$ ipython --no-banner

In [1]: import numpy as np

In [2]: import numpy.linalg as la

In [3]: np.set_printoptions(suppress=True, linewidth=160)

In [4]: E = np.loadtxt("m.csv", delimiter=",")

In [5]: E
Out[5]: 
array([[ -1.91,  -2.02,  -2.12,  -1.89],
       [ 14.97,  16.89,  16.81,  14.92],
       [  8.68,   9.71,   9.72,   8.6 ],
       [ -5.8 ,  -6.48,  -6.46,  -5.79],
       [-10.6 , -11.86, -11.91, -10.62],
       [  2.66,   3.1 ,   2.95,   2.72],
       [ -0.58,  -0.52,  -0.45,  -0.51],
       [ -0.23,  -0.32,  -0.39,  -0.3 ],
       [  4.14,   4.71,   4.75,   4.16],
       [  7.54,   8.43,   8.35,   7.7 ],
       [-17.91, -20.19, -20.2 , -17.72],
       [  1.78,   2.19,   2.07,   1.89],
       [ -4.68,  -5.03,  -5.03,  -4.45],
       [ -4.4 ,  -5.04,  -5.04,  -4.24],
       [  5.79,   6.48,   6.51,   5.57],
       [ 11.09,  12.43,  12.55,  11.08],
       [ -1.06,  -1.3 ,  -1.24,  -1.04],
       [  2.03,   2.2 ,   2.4 ,   1.92],
       [ -1.49,  -2.17,  -1.83,  -1.63],
       [ 14.15,  15.97,  16.02,  14.32],
       [ -0.21,  -0.2 ,  -0.36,  -0.26],
       [-11.33, -12.54, -12.69, -11.2 ],
       [  7.89,   8.95,   8.83,   7.98],
       [  2.16,   2.39,   2.55,   2.1 ],
       [ -3.3 ,  -3.59,  -3.56,  -3.24],
       [ -7.22,  -8.11,  -7.99,  -7.03],
       [  4.64,   5.07,   5.05,   4.46],
       [  0.18,   0.35,   0.32,   0.11],
       [-12.04, -13.23, -13.26, -11.81],
       [  3.95,   4.19,   4.45,   3.9 ],
       [  7.37,   8.4 ,   8.25,   7.36],
       [  8.9 ,   9.78,   9.9 ,   9.16],
       [  5.94,   6.73,   6.51,   5.99],
       [  9.13,  10.17,  10.45,   9.23],
       [  3.83,   4.14,   4.36,   3.56],
       [  4.23,   4.79,   4.7 ,   4.25],
       [ -1.45,  -1.59,  -1.53,  -1.41],
       [ 19.17,  21.63,  21.5 ,  19.35],
       [ 16.24,  18.28,  18.11,  16.33],
       [ -5.01,  -5.47,  -5.66,  -4.85],
       [  1.52,   1.27,   1.29,   1.29],
       [ -6.85,  -7.89,  -7.85,  -6.93],
       [ -3.84,  -4.04,  -3.87,  -3.65],
       [ -9.09, -10.14, -10.14,  -9.25],
       [-12.13, -13.86, -13.83, -12.27],
       [ -0.59,  -0.38,  -0.54,  -0.64],
       [-19.71, -22.2 , -22.23, -19.91]])

In [6]: other = np.c_[E[:, :3] @ np.array([[3, 3, 1], [-1, 1, 4], [-1, 5, -2]]), np.array([4, 5, 4, 3, 7, 4, 4, 8, 7, 7, 6, 8, 0, 5, 2, 3, 2, 3, 5, 2, 5, 3, 8, 8, 0, 0, 3, 0, 8, 8, 5, 9, 2, 8, 0, 2, 5, 6, 9, 9, 6, 3, 0, 5, 6, 0, 4])]

In [7]: other.round(2)
Out[7]: 
array([[  -1.59,  -18.35,   -5.75,    4.  ],
       [  11.21,  145.85,   48.91,    5.  ],
       [   6.61,   84.35,   28.08,    4.  ],
       [  -4.46,  -56.18,  -18.8 ,    3.  ],
       [  -8.03, -103.21,  -34.22,    7.  ],
       [   1.93,   25.83,    9.16,    4.  ],
       [  -0.77,   -4.51,   -1.76,    4.  ],
       [   0.02,   -2.96,   -0.73,    8.  ],
       [   2.96,   40.88,   13.48,    7.  ],
       [   5.84,   72.8 ,   24.56,    7.  ],
       [ -13.34, -174.92,  -58.27,    6.  ],
       [   1.08,   17.88,    6.4 ,    8.  ],
       [  -3.98,  -44.22,  -14.74,    0.  ],
       [  -3.12,  -43.44,  -14.48,    5.  ],
       [   4.38,   56.4 ,   18.69,    2.  ],
       [   8.29,  108.45,   35.71,    3.  ],
       [  -0.64,  -10.68,   -3.78,    2.  ],
       [   1.49,   20.29,    6.03,    3.  ],
       [  -0.47,  -15.79,   -6.51,    5.  ],
       [  10.46,  138.52,   45.99,    2.  ],
       [  -0.07,   -2.63,   -0.29,    5.  ],
       [  -8.76, -109.98,  -36.11,    3.  ],
       [   5.89,   76.77,   26.03,    8.  ],
       [   1.54,   21.62,    6.62,    8.  ],
       [  -2.75,  -31.29,  -10.54,    0.  ],
       [  -5.56,  -69.72,  -23.68,    0.  ],
       [   3.8 ,   44.24,   14.82,    3.  ],
       [  -0.13,    2.49,    0.94,    0.  ],
       [  -9.63, -115.65,  -38.44,    8.  ],
       [   3.21,   38.29,   11.81,    8.  ],
       [   5.46,   71.76,   24.47,    5.  ],
       [   7.02,   85.98,   28.22,    9.  ],
       [   4.58,   57.1 ,   19.84,    2.  ],
       [   6.77,   89.81,   28.91,    8.  ],
       [   2.99,   37.43,   11.67,    0.  ],
       [   3.2 ,   40.98,   13.99,    2.  ],
       [  -1.23,  -13.59,   -4.75,    5.  ],
       [  14.38,  186.64,   62.69,    6.  ],
       [  12.33,  157.55,   53.14,    9.  ],
       [  -3.9 ,  -48.8 ,  -15.57,    9.  ],
       [   2.  ,   12.28,    4.02,    6.  ],
       [  -4.81,  -67.69,  -22.71,    3.  ],
       [  -3.61,  -34.91,  -12.26,    0.  ],
       [  -6.99,  -88.11,  -29.37,    5.  ],
       [  -8.7 , -119.4 ,  -39.91,    6.  ],
       [  -0.85,   -4.85,   -1.03,    0.  ],
       [ -14.7 , -192.48,  -64.05,    4.  ]])

In [8]: la.matrix_rank(other)
Out[8]: np.int64(4)
